>>> import numpy as np
>>> from numpy import linalg as LA
>>> np.set_printoptions(precision=3, suppress=True, linewidth=200, legacy="1.25")
>>> rd = lambda a: np.round(a, 3) + 0
>>> C = np.array([[1, 0, 0], [1, 1, 2], [1, 1, 1]])
>>> M = np.repeat(C, 26 // 3, axis=0)
>>> rng = np.random.default_rng(13270)
>>> M = M + 0.1 * rng.normal(size=M.shape)
>>> rd(M)
array([[ 0.993, -0.214, -0.072],
       [ 1.04 , -0.059, -0.006],
       [ 0.988, -0.033, -0.017],
       [ 1.061,  0.149, -0.007],
       [ 0.761, -0.098, -0.094],
       [ 0.929, -0.061,  0.09 ],
       [ 0.917,  0.017,  0.059],
       [ 1.01 , -0.025, -0.054],
       [ 1.122,  1.078,  2.202],
       [ 1.071,  1.004,  2.035],
       [ 0.993,  1.126,  2.14 ],
       [ 0.96 ,  0.975,  1.96 ],
       [ 1.001,  1.052,  1.961],
       [ 1.097,  1.028,  2.099],
       [ 0.934,  1.107,  1.995],
       [ 1.123,  1.038,  2.012],
       [ 0.99 ,  1.153,  0.991],
       [ 1.122,  1.03 ,  1.023],
       [ 1.072,  1.094,  1.112],
       [ 0.907,  1.154,  1.164],
       [ 1.018,  1.098,  0.888],
       [ 1.011,  0.998,  0.992],
       [ 0.856,  1.012,  0.942],
       [ 1.182,  1.151,  1.035]])
>>> C = M[[15, 16]].astype(float)
>>> for _ in range(3):
...     labels = LA.norm(M[:, None] - C, axis=-1).argmin(axis=1)
...     C = np.array([M[labels == j].mean(axis=0) for j in range(2)])
... 
>>> labels
array([1, 1, 1, 1, 1, 1, 1, 1, 0, 0, 0, 0, 0, 0, 0, 0, 1, 1, 0, 0, 1, 1, 1, 1])
>>> rd(C)
array([[1.028, 1.066, 1.868],
       [0.991, 0.437, 0.412]])
>>> np.abs(C[1] - C[0]).argmax()
2
>>> print(rd(C[1] - C[0]))
[-0.037 -0.629 -1.456]
>>> print(np.bincount(labels))
[10 14]
>>> E = np.load("test19.npy")
>>> print(E)
[[-6 -3 -1  3 -5]
 [-3 -6  0 -2  1]
 [-1  0  6  4  1]
 [ 3 -2  4 -2 -3]
 [-5  1  1 -3 -2]]
>>> w, vecs = LA.eigh(E)
>>> (w > 1e-8).sum(), (w < -1e-8).sum()
(2, 3)
>>> rd(LA.eigvalsh(E @ E))
array([ 22.965,  29.869,  45.055,  60.329, 107.782])
>>> rd(LA.svd(E, compute_uv=False))
array([10.382,  7.767,  6.712,  5.465,  4.792])
>>> np.abs(vecs[:, -1]).round(6).argmax()
2
>>> rd(w.sum()), np.trace(E)
(-10.0, -10)
>>> rd(vecs @ np.diag(w) @ vecs.T)
array([[-6., -3., -1.,  3., -5.],
       [-3., -6.,  0., -2.,  1.],
       [-1.,  0.,  6.,  4.,  1.],
       [ 3., -2.,  4., -2., -3.],
       [-5.,  1.,  1., -3., -2.]])
>>> rd(vecs.T @ E @ vecs)
array([[-10.382,   0.   ,   0.   ,   0.   ,   0.   ],
       [  0.   ,  -6.712,   0.   ,   0.   ,   0.   ],
       [  0.   ,   0.   ,  -5.465,   0.   ,   0.   ],
       [  0.   ,   0.   ,   0.   ,   4.792,   0.   ],
       [  0.   ,   0.   ,   0.   ,   0.   ,   7.767]])
>>> P = np.triu(np.array([[-5, -1, 2, 0, -1],
...     [1, 4, 2, -4, 1],
...     [3, 4, -1, 5, 3],
...     [3, -1, 1, -2, 1],
...     [3, 0, 4, 2, 3]]), 1) + np.eye(5)
>>> A2 = P @ E @ LA.inv(P)
>>> rd(LA.det(A2))
-14176.0
>>> print(np.trace(A2), np.trace(E))
-10.0 -10
>>> rd(np.poly(A2))
array([    1.,    10.,   -83.,  -828.,  1288., 14176.])
>>> A = np.loadtxt("block6.csv", delimiter=",")
>>> A
array([[-4.159,  0.788,  1.605, -2.122],
       [-2.062,  0.329,  2.604,  3.723],
       [ 2.285,  1.543, -2.684, -3.193],
       [ 2.674, -3.329,  2.566, -0.43 ],
       [ 2.884,  4.029,  0.149,  0.652],
       [-3.706,  0.827, -3.25 , -0.156],
       [-1.496, -2.477,  0.344,  4.063],
       [ 0.992, -0.529, -4.123,  2.595],
       [ 1.479,  3.631,  1.951, -2.412],
       [ 1.044,  2.096, -1.332, -4.212],
       [ 3.522,  2.811,  2.005, -0.823],
       [ 1.422,  4.686, -0.717, -0.708],
       [-4.244, -1.697,  1.699, -1.107],
       [-4.546, -0.125,  0.639,  1.978],
       [-1.108, -4.602,  1.209, -1.064],
       [ 2.889,  0.406,  0.248, -4.053],
       [-3.144,  1.61 ,  0.916, -3.418],
       [ 1.264, -0.818, -3.601,  3.124],
       [ 0.725, -0.733, -4.889,  0.183],
       [ 0.625, -1.315, -3.822,  2.877],
       [-4.615,  0.968,  0.234, -1.646],
       [ 3.028, -0.884, -0.063,  3.879],
       [ 1.256, -4.064, -2.611,  0.292],
       [ 2.667,  2.129,  3.162,  1.832]])
>>> d = LA.norm(A[:, None] - A[None], axis=-1)
>>> d[18].round(6).argsort(kind="stable")[:4]
array([18,  7, 19, 17])
>>> np.unravel_index(d.round(6).argmax(), d.shape)
(6, 9)
>>> rd(LA.norm(A, axis=1))
array([5.   , 5.   , 5.   , 5.   , 5.   , 5.001, 5.   , 5.   , 5.   , 5.   , 5.   , 5.   , 5.   , 5.   , 5.   , 5.   , 5.   , 4.999, 5.   , 5.   , 5.   , 5.   , 5.   , 5.   ])
>>> d.shape
(24, 24)
>>> print(d.mean(axis=1).argmax())
3
>>> W = np.array([[-1, -1], [1, 0], [0, 0], [0, -1]])
>>> b = np.array([1, -2])
>>> hid = np.maximum(A @ W + b, 0)
>>> LA.matrix_rank(hid)
2
>>> (hid > 0).astype(int)
array([[1, 1],
       [1, 0],
       [1, 0],
       [0, 0],
       [1, 0],
       [1, 1],
       [1, 0],
       [0, 0],
       [1, 0],
       [1, 1],
       [1, 0],
       [1, 0],
       [1, 1],
       [1, 1],
       [0, 1],
       [0, 0],
       [1, 1],
       [0, 0],
       [0, 0],
       [0, 0],
       [1, 1],
       [0, 0],
       [0, 0],
       [1, 0]])
>>> C = np.array([[1, 3, 2], [3, 1, 2]])
>>> print((hid @ C).round(6).argmax(axis=1))
[1 1 1 0 1 1 1 0 1 1 1 1 1 1 0 0 1 0 0 0 1 0 0 1]
>>> W @ C
array([[-4, -4, -4],
       [ 1,  3,  2],
       [ 0,  0,  0],
       [-3, -1, -2]])
>>> X = np.diag(np.array([2, 1]))
>>> X
array([[2, 0],
       [0, 1]])
>>> print(rd(np.sort(LA.eigvals(X))))
[1. 2.]
>>> LA.matrix_rank(X - X[0, 0] * np.eye(2))
1
>>> print([int(LA.matrix_rank(LA.matrix_power(X, p))) for p in range(1, 3)])
[2, 2]
